$ python3 -q
>>> import numpy as np
>>> import numpy.linalg as la
>>> np.set_printoptions(precision=1, suppress=True, linewidth=200)
>>> def rd(a):
...     return np.round(a, 1) + 0
... 
>>> m1 = np.load("out5.npy")
>>> m1
array([[ 3,  2,  1,  0,  2,  0,  1,  3,  2],
       [ 0,  3,  3,  1,  1,  1,  2,  2,  1],
       [ 2,  2,  2,  2,  1,  3,  0,  2,  1],
       [ 0,  2,  2,  2,  3,  1,  1,  0,  0],
       [ 2,  1,  2,  2,  2,  1,  1,  0,  0],
       [ 3, 11, 10,  3,  5,  3,  7,  9,  5]])
>>> # null space of dimension 4
>>> np.diff(m1, axis=0)
array([[-3,  1,  2,  1, -1,  1,  1, -1, -1],
       [ 2, -1, -1,  1,  0,  2, -2,  0,  0],
       [-2,  0,  0,  0,  2, -2,  1, -2, -1],
       [ 2, -1,  0,  0, -1,  0,  0,  0,  0],
       [ 1, 10,  8,  1,  3,  2,  6,  9,  5]])
>>> rd(la.svd(m1, compute_uv=False))
array([22.8,  4.4,  3.8,  2.6,  1.3,  0. ])
>>> rd(m1.mean(axis=0))
array([1.7, 3.5, 3.3, 1.7, 2.3, 1.5, 2. , 2.7, 1.5])
>>> np.count_nonzero(m1)
np.int64(45)
>>> m1.sum(axis=1)
array([14, 14, 15, 11, 11, 56])
>>> feats = np.load("sample13.npy")
>>> feats
array([[ 0, -1,  0,  0,  2],
       [ 3, -1,  0,  0,  1],
       [ 0,  0, -2,  1,  0],
       [ 0,  0, -1, -3,  0],
       [-3,  2,  0,  0, -3]])
>>> # rank 4
>>> np.flatnonzero(la.matrix_power((feats != 0) + (feats.T != 0) + np.eye(5), 5)[2])
array([2, 3])
>>> rd(np.sort(la.eigvals(feats).real))
array([-2.5, -2.5, -2. , -2. ,  0. ])
>>> (feats != 0).astype(int)
array([[0, 1, 0, 0, 1],
       [1, 1, 0, 0, 1],
       [0, 0, 1, 1, 0],
       [0, 0, 1, 1, 0],
       [1, 1, 0, 0, 1]])
>>> def softmax(z):
...     e = np.exp(z - z.max(axis=-1, keepdims=True))
...     return e / e.sum(axis=-1, keepdims=True)
... 
>>> rd(softmax(feats[2] + -2))
array([0.2, 0.2, 0. , 0.5, 0.2])
>>> S = feats @ feats.T / np.sqrt(5)
>>> softmax(S).round(6).argmax(axis=1)
array([0, 1, 2, 3, 4])
>>> rd(softmax(S + np.triu(np.full(S.shape, -np.inf), 1)))
array([[1. , 0. , 0. , 0. , 0. ],
       [0. , 1. , 0. , 0. , 0. ],
       [0.1, 0.1, 0.8, 0. , 0. ],
       [0. , 0. , 0. , 1. , 0. ],
       [0. , 0. , 0. , 0. , 1. ]])
>>> A2 = np.array([[1, 1], [1, -1]])
>>> rng = np.random.default_rng(63009)
>>> J = np.kron(A2, np.kron(A2, A2))[rng.permutation(8)][:7]
>>> J
array([[ 1, -1,  1, -1,  1, -1,  1, -1],
       [ 1, -1, -1,  1,  1, -1, -1,  1],
       [ 1,  1, -1, -1,  1,  1, -1, -1],
       [ 1,  1, -1, -1, -1, -1,  1,  1],
       [ 1, -1, -1,  1, -1,  1,  1, -1],
       [ 1,  1,  1,  1,  1,  1,  1,  1],
       [ 1,  1,  1,  1, -1, -1, -1, -1]])
>>> W = np.array([[5, 7, -1, -7, 4],
...     [-7, -7, -6, 6, 2],
...     [3, 7, 1, 8, 2],
...     [-5, 8, -9, -7, -7],
...     [-7, 3, -3, 3, -6],
...     [-2, 8, 0, 1, 7],
...     [0, 4, 7, 7, -3],
...     [-6, -4, 6, -3, -2]])
>>> beta = np.array([5, 4, 3, 3, 0])
>>> hid = np.maximum(J @ W + beta, 0)
>>> rd((hid > 0).mean(axis=0))
array([0.7, 0.7, 0.4, 0.6, 0.6])
>>> (hid > 0).astype(int)
array([[1, 1, 1, 1, 0],
       [0, 1, 0, 0, 0],
       [1, 0, 0, 1, 1],
       [1, 0, 1, 1, 1],
       [1, 1, 1, 0, 1],
       [0, 1, 0, 1, 0],
       [1, 1, 0, 0, 1]])
>>> la.matrix_rank(hid)
np.int64(5)
>>> Z = np.array([[1, -1, 0], [0, 0, 2], [-2, -2, 1], [0, 1, 2], [1, 1, -2]])
>>> W @ Z
array([[ 11,  -6,  -9],
       [  7,  27, -12],
       [  3,   5,  27],
       [  6,   9,   7],
       [ -7,  10,  21],
       [  5,  10,   4],
       [-17, -10,  35],
       [-20, -11,  -4]])
